$ python -q
>>> import numpy as np
>>> import numpy.linalg as la
>>> np.set_printoptions(suppress=True, linewidth=140)
>>> A2 = np.array([[1, 1], [1, -1]])
>>> rng = np.random.default_rng(25)
>>> K = np.kron(A2, np.kron(A2, A2))[rng.permutation(8)][:7]
>>> K
array([[ 1,  1, -1, -1, -1, -1,  1,  1],
       [ 1,  1, -1, -1,  1,  1, -1, -1],
       [ 1, -1,  1, -1,  1, -1,  1, -1],
       [ 1, -1, -1,  1,  1, -1, -1,  1],
       [ 1, -1,  1, -1, -1,  1, -1,  1],
       [ 1, -1, -1,  1, -1,  1,  1, -1],
       [ 1,  1,  1,  1,  1,  1,  1,  1]])
>>> A2 = K[0, 0] * K[1:] - np.outer(K[1:, 0], K[0])
>>> A2
array([[ 0,  0,  0,  0,  2,  2, -2, -2],
       [ 0, -2,  2,  0,  2,  0,  0, -2],
       [ 0, -2,  0,  2,  2,  0, -2,  0],
       [ 0, -2,  2,  0,  0,  2, -2,  0],
       [ 0, -2,  0,  2,  0,  2,  0, -2],
       [ 0,  0,  2,  2,  2,  2,  0,  0]])
>>> np.flatnonzero(~A2.round(6).any(axis=1))
array([], dtype=int64)
>>> K[:, 0] / K[0, 0]
array([1., 1., 1., 1., 1., 1., 1.])
>>> print(la.matrix_rank(A2), la.matrix_rank(K))
6 7
>>> A2 = K + rng.integers(-2, 3, (7, 3)) @ rng.integers(-2, 3, (3, 8))
>>> A2
array([[ 3,  3, -8, -1,  1,  1,  2,  2],
       [ 2,  2, -5, -1,  3,  3,  0,  2],
       [ 0, -4,  5, -1,  1, -1,  2,  2],
       [ 2, -2, -4,  1,  3,  1,  1,  5],
       [ 0,  4,  0, -1,  1,  3, -3,  5],
       [ 2,  0, -3,  1, -3, -1,  0, -8],
       [ 0,  6,  0,  1,  3,  3, -1,  5]])
>>> A2 - K
array([[ 2,  2, -7,  0,  2,  2,  1,  1],
       [ 1,  1, -4,  0,  2,  2,  1,  3],
       [-1, -3,  4,  0,  0,  0,  1,  3],
       [ 1, -1, -3,  0,  2,  2,  2,  4],
       [-1,  5, -1,  0,  2,  2, -2,  4],
       [ 1,  1, -2,  0, -2, -2, -1, -7],
       [-1,  5, -1,  0,  2,  2, -2,  4]])
>>> np.round(la.svd(A2 - K, compute_uv=False), 1) + 0
array([13.8, 10.1,  7.6,  0. ,  0. ,  0. ,  0. ])
>>> E = np.load("case1.npy")
>>> E
array([[ 4, -8, -4, -2],
       [-4,  8,  4,  2],
       [ 2, -4, -2, -1],
       [ 4, -8, -4, -2],
       [ 2, -4, -2, -1],
       [ 4, -8, -4, -2],
       [ 0,  0,  0,  0],
       [ 4, -8, -4, -2],
       [ 0,  0,  0,  0]])
>>> x = np.array([1, -2, 1, -2])
>>> (E @ x).argmax()
np.int64(0)
>>> E @ np.ones(4)
array([-10.,  10.,  -5., -10.,  -5., -10.,   0., -10.,   0.])
>>> E @ np.eye(4)[1]
array([-8.,  8., -4., -8., -4., -8.,  0., -8.,  0.])
>>> E * x
array([[  4,  16,  -4,   4],
       [ -4, -16,   4,  -4],
       [  2,   8,  -2,   2],
       [  4,  16,  -4,   4],
       [  2,   8,  -2,   2],
       [  4,  16,  -4,   4],
       [  0,   0,   0,   0],
       [  4,  16,  -4,   4],
       [  0,   0,   0,   0]])
>>> np.einsum("ij,j->i", E, x)
array([ 20, -20,  10,  20,  10,  20,   0,  20,   0])
>>> la.norm(E @ x) <= la.norm(E, 2) * la.norm(x) + 1e-9
np.True_
>>> M = np.load("a.npy")
>>> M
array([[107,  84, -31,  91, -78,  13, 113,   0,  39],
       [ 84,  74,   5,  64, -57,  20, 103,   5,  40],
       [-31,   5, 125, -39,  28,  16,  13, -17,  27],
       [ 91,  64, -39, 107, -86, -23,  73, -60,  31],
       [-78, -57,  28, -86,  70,  13, -68,  41, -28],
       [ 13,  20,  16, -23,  13,  41,  42,  67,   9],
       [113, 103,  13,  73, -68,  42, 149,  33,  55],
       [  0,   5, -17, -60,  41,  67,  33, 138, -10],
       [ 39,  40,  27,  31, -28,   9,  55, -10,  27]])
>>> # equal to its transpose
>>> la.matrix_rank(M, rtol=0.1)
np.int64(3)
>>> la.cond(M) > 100
np.True_
>>> A2 = np.array([[0, 0, 0],
...     [2, 1, 1],
...     [1, 0, 2],
...     [0, 2, 2],
...     [1, 2, 2],
...     [1, 0, 0],
...     [1, 1, 1],
...     [2, 2, 0],
...     [0, 0, 2]])
>>> np.einsum("ik,kj->ji", M, A2)
array([[ 185,  229,  158,  -67,   11,  286,  408,  410,  123],
       [ 223,  201,  -38,   59,  -75,  176,  328,  276,   81],
       [ 239,  281,  300,  163, -157,   92,  398,  -54,  209]])
>>> A2.T @ M.T
array([[ 185,  229,  158,  -67,   11,  286,  408,  410,  123],
       [ 223,  201,  -38,   59,  -75,  176,  328,  276,   81],
       [ 239,  281,  300,  163, -157,   92,  398,  -54,  209]])
>>> np.einsum("ij,ij->i", M, M)
array([48290, 32536, 20359, 43162, 29671,  9538, 61579, 30317,  9530])
>>> np.einsum("ik,kj->ij", M, A2)
array([[ 185,  223,  239],
       [ 229,  201,  281],
       [ 158,  -38,  300],
       [ -67,   59,  163],
       [  11,  -75, -157],
       [ 286,  176,   92],
       [ 408,  328,  398],
       [ 410,  276,  -54],
       [ 123,   81,  209]])
>>> np.round(la.norm(M, axis=0), 1)
array([219.7, 180.4, 142.7, 207.8, 172.3,  97.7, 248.2, 174.1,  97.6])
>>> X = np.load("out11.npy")
>>> X.round(1)
array([[ 1. ,  0. ,  0. ,  0. ,  0. ,  0. ,  0. ,  0. ],
       [ 0. ,  1. ,  0. ,  0. ,  0. ,  0. ,  0. ,  0. ],
       [ 0. ,  0. ,  1. ,  0. ,  0. ,  0. ,  0. ,  0. ],
       [ 0. ,  0. ,  0. ,  1. ,  0. ,  0. ,  0. ,  0. ],
       [ 0. ,  0. ,  0. ,  0. ,  1. ,  0. ,  0. ,  0. ],
       [ 0. ,  0. ,  0. ,  0. ,  0. ,  0.7,  0. , -0.7],
       [ 0. ,  0. ,  0. ,  0. ,  0. ,  0. ,  1. ,  0. ],
       [ 0. ,  0. ,  0. ,  0. ,  0. ,  0.7,  0. ,  0.7]])
>>> # columns are unit length and at right angles
>>> U, sigma, vt = la.svd(X, full_matrices=False)
>>> np.allclose(U * sigma @ vt, X)
True
>>> np.round(np.cumsum(sigma ** 2) / np.sum(sigma ** 2), 1)
array([0.1, 0.2, 0.4, 0.5, 0.6, 0.8, 0.9, 1. ])
>>> print(np.round(np.sqrt((sigma ** 2).sum()), 1), round(la.norm(X), 1))
2.8 2.8
>>> sigma
array([1., 1., 1., 1., 1., 1., 1., 1.])
>>> sigma / sigma[0]
array([1., 1., 1., 1., 1., 1., 1., 1.])
>>> (sigma > 1e-8).sum()
np.int64(8)
>>> x = np.array([3, 2, 2, 2, 2, 2, 2, 0])
>>> rhs = X @ x
>>> coef, lr = np.zeros(8), 1 / la.norm(X, 2) ** 2
>>> for i in range(30):
...     coef -= lr * X.T @ (X @ coef - rhs)
...     if i % 5 == 0: print(i, round(la.norm(X @ coef - rhs), 1))
... 
0 0.0
5 0.0
10 0.0
15 0.0
20 0.0
25 0.0
>>> coef.round(1) + 0
array([3., 2., 2., 2., 2., 2., 2., 0.])
>>> round(float(la.cond(X)), 1)
1.0
>>> feats = np.array([[-3, 2, 1, -3, -3, 2, 1, 0, 1, -2],
...     [2, -2, 0, -3, -3, 0, -1, 1, 0, 3],
...     [-2, 3, 3, 0, 3, 0, 0, 2, 2, -3],
...     [1, 2, -2, 0, -3, -3, -1, 3, -3, 0],
...     [0, -2, -1, 1, 2, 2, -3, 2, 1, 1],
...     [3, 1, -2, 3, 2, 3, 2, 1, -1, -2],
...     [-1, 2, 1, 1, -2, -2, 2, -2, 1, 0],
...     [1, -1, -2, -2, 2, 3, 1, 2, 2, -2],
...     [3, 0, 1, 1, 0, -3, -1, -1, -2, -3],
...     [-1, -3, -2, -2, -2, 0, 3, -3, 2, -1]])
>>> feats
array([[-3,  2,  1, -3, -3,  2,  1,  0,  1, -2],
       [ 2, -2,  0, -3, -3,  0, -1,  1,  0,  3],
       [-2,  3,  3,  0,  3,  0,  0,  2,  2, -3],
       [ 1,  2, -2,  0, -3, -3, -1,  3, -3,  0],
       [ 0, -2, -1,  1,  2,  2, -3,  2,  1,  1],
       [ 3,  1, -2,  3,  2,  3,  2,  1, -1, -2],
       [-1,  2,  1,  1, -2, -2,  2, -2,  1,  0],
       [ 1, -1, -2, -2,  2,  3,  1,  2,  2, -2],
       [ 3,  0,  1,  1,  0, -3, -1, -1, -2, -3],
       [-1, -3, -2, -2, -2,  0,  3, -3,  2, -1]])
>>> x = np.array([6, 8, -5, -7, -5, -5, 1, 9, -8, -5])
>>> feats @ np.eye(10)[6]
array([ 1., -1.,  0., -1., -3.,  2.,  2.,  1., -1.,  3.])
>>> print(np.einsum("ij,j->i", feats, x))
[ 22  25  -1 112 -36  19  -6  10  42 -31]
>>> print(feats @ (2 * x))
[ 44  50  -2 224 -72  38 -12  20  84 -62]
>>> print((feats * x).sum(axis=1))
[ 22  25  -1 112 -36  19  -6  10  42 -31]
>>> feats * x
array([[-18,  16,  -5,  21,  15, -10,   1,   0,  -8,  10],
       [ 12, -16,   0,  21,  15,   0,  -1,   9,   0, -15],
       [-12,  24, -15,   0, -15,   0,   0,  18, -16,  15],
       [  6,  16,  10,   0,  15,  15,  -1,  27,  24,   0],
       [  0, -16,   5,  -7, -10, -10,  -3,  18,  -8,  -5],
       [ 18,   8,  10, -21, -10, -15,   2,   9,   8,  10],
       [ -6,  16,  -5,  -7,  10,  10,   2, -18,  -8,   0],
       [  6,  -8,  10,  14, -10, -15,   1,  18, -16,  10],
       [ 18,   0,  -5,  -7,   0,  15,  -1,  -9,  16,  15],
       [ -6, -24,  10,  14,  10,   0,   3, -27, -16,   5]])
>>> feats @ x
array([ 22,  25,  -1, 112, -36,  19,  -6,  10,  42, -31])
>>> print((feats @ x).argmax())
3
